$ ipython --no-banner

In [1]: import numpy as np

In [2]: from numpy import linalg as LA

In [3]: np.set_printoptions(precision=3, suppress=True, linewidth=200, floatmode="fixed")

In [4]: rng = np.random.default_rng(340)

In [5]: data = np.triu(rng.random((13, 13)) < 0.2, 1).astype(int)

In [6]: data = data + data.T

In [7]: print(data)
[[0 0 0 0 0 0 0 1 0 0 0 0 0]
 [0 0 0 0 0 0 0 0 0 0 0 1 0]
 [0 0 0 1 0 0 0 0 0 0 1 0 0]
 [0 0 1 0 0 0 0 0 0 0 0 1 0]
 [0 0 0 0 0 0 0 1 0 0 0 0 1]
 [0 0 0 0 0 0 0 0 1 0 0 0 0]
 [0 0 0 0 0 0 0 0 0 0 0 1 0]
 [1 0 0 0 1 0 0 0 0 0 0 0 0]
 [0 0 0 0 0 1 0 0 0 0 0 0 0]
 [0 0 0 0 0 0 0 0 0 0 0 0 0]
 [0 0 1 0 0 0 0 0 0 0 0 0 0]
 [0 1 0 1 0 0 1 0 0 0 0 0 0]
 [0 0 0 0 1 0 0 0 0 0 0 0 0]]

In [8]: print(round(float(np.abs(LA.eigvals(data)).max()), 3))
1.902

In [9]: print(np.sort(np.abs(LA.eigvals(data))))
[0.000 0.000 0.000 0.618 0.618 1.000 1.000 1.176 1.176 1.618 1.618 1.902 1.902]

In [10]: print(np.sort(LA.eigvals(data).real))
[-1.902 -1.618 -1.176 -1.000 -0.618  0.000  0.000  0.000  0.618  1.000  1.176  1.618  1.902]

In [11]: r0 = np.array([3, -3, 2, -3, 3, 2, 2, -1])

In [12]: X = -2 * np.eye(8) + np.outer(r0, r0)

In [13]: print(X)
[[ 7.000 -9.000  6.000 -9.000  9.000  6.000  6.000 -3.000]
 [-9.000  7.000 -6.000  9.000 -9.000 -6.000 -6.000  3.000]
 [ 6.000 -6.000  2.000 -6.000  6.000  4.000  4.000 -2.000]
 [-9.000  9.000 -6.000  7.000 -9.000 -6.000 -6.000  3.000]
 [ 9.000 -9.000  6.000 -9.000  7.000  6.000  6.000 -3.000]
 [ 6.000 -6.000  4.000 -6.000  6.000  2.000  4.000 -2.000]
 [ 6.000 -6.000  4.000 -6.000  6.000  4.000  2.000 -2.000]
 [-3.000  3.000 -2.000  3.000 -3.000 -2.000 -2.000 -1.000]]

In [14]: print(round(LA.det(X), 3))
-6016.0

In [15]: print(np.sort(np.abs(LA.eigvals(X))))
[ 2.000  2.000  2.000  2.000  2.000  2.000  2.000 47.000]

In [16]: print(X @ X)
[[ 409.000 -405.000  270.000 -405.000  405.000  270.000  270.000 -135.000]
 [-405.000  409.000 -270.000  405.000 -405.000 -270.000 -270.000  135.000]
 [ 270.000 -270.000  184.000 -270.000  270.000  180.000  180.000  -90.000]
 [-405.000  405.000 -270.000  409.000 -405.000 -270.000 -270.000  135.000]
 [ 405.000 -405.000  270.000 -405.000  409.000  270.000  270.000 -135.000]
 [ 270.000 -270.000  180.000 -270.000  270.000  184.000  180.000  -90.000]
 [ 270.000 -270.000  180.000 -270.000  270.000  180.000  184.000  -90.000]
 [-135.000  135.000  -90.000  135.000 -135.000  -90.000  -90.000   49.000]]

In [17]: A = np.load("layer16.npy")

In [18]: print(A)
[[-5 -8  0  0  0]
 [ 0  0  0  0  3]
 [ 0  0  0  0  0]
 [-2  0  0 -6  6]
 [ 0  0  0  0 -4]]

In [19]: print(A.sum(axis=1))
[-13   3   0  -2  -4]

In [20]: print(round(LA.norm(A), 3))
13.784

In [21]: print(A.shape)
(5, 5)

In [22]: print(np.diff(A, axis=0))
[[  5   8   0   0   3]
 [  0   0   0   0  -3]
 [ -2   0   0  -6   6]
 [  2   0   0   6 -10]]

In [23]: print(A.sum(axis=0))
[-7 -8  0 -6  5]

In [24]: print(np.unravel_index(np.abs(A).argmax(), A.shape))
(np.int64(0), np.int64(1))

In [25]: print(LA.matrix_rank(A))
3

In [26]: print(round(np.log10(LA.cond(X))))
1

In [27]: print([round(float(x), 3) for x in LA.svd(X, compute_uv=False)[:3]])
[47.0, 2.0, 2.0]

In [28]: print(LA.matrix_rank(X, rtol=0.1))
1

In [29]: print([round(float(x), 3) for x in LA.svd(A, compute_uv=False)[:3]])
[9.931, 8.971, 3.301]

In [30]: print(np.argsort(-LA.norm(A, axis=0).round(6), kind="stable")[:3])
[1 4 3]

In [31]: print(round(LA.norm(A, 2) / LA.norm(A), 3))
0.72

In [32]: F = np.loadtxt("a.csv", delimiter=",")

In [33]: print(F)
[[  0.084  -2.998   4.042   9.027   3.089   3.008  -0.055   6.008   6.039   1.015   2.026]
 [-12.995  -9.064 -14.030  -6.961 -22.029 -13.966  -1.005 -21.991 -23.970 -13.994 -16.039]
 [ 19.941  11.980   6.968   5.944  20.023  16.995   2.996  14.914  21.016  14.051  10.946]
 [ -3.956  -1.931  -8.033  -6.910 -10.006  -6.978  -0.975  -9.964 -11.962  -3.952  -5.029]
 [  3.040   8.987   8.938  -9.028  11.979   3.014   0.018   8.921   9.056   5.976   9.008]
 [-12.990  -8.009 -11.016  -6.964 -18.968 -12.984  -0.976 -18.908 -20.958 -13.009 -14.086]
 [-11.943  -8.004  -3.953  -1.996 -12.101  -9.990  -1.972  -7.992 -12.155  -8.009  -6.051]
 [ 18.954  12.970  15.965   8.922  27.983  20.044   3.005  24.044  30.059  16.021  15.844]
 [ -4.913  -5.074 -11.018  -5.967 -14.011 -10.035  -3.091  -8.996 -14.971  -1.976  -1.996]
 [ -1.994   1.983   4.947  -6.005   3.990  -2.936  -3.068   9.000   2.960   6.003  11.048]]

In [34]: Uu, sigma, VT = LA.svd(F)

In [35]: print(sigma)
[116.880  21.960  16.668  11.409   0.207   0.170   0.110   0.098   0.050   0.037]

In [36]: Y = Uu[:, :4] @ np.diag(sigma[:4]) @ VT[:4]

In [37]: print(LA.matrix_rank(F, rtol=0.05))
4

In [38]: print(np.round(np.abs(F - Y).max(), 3))
0.099
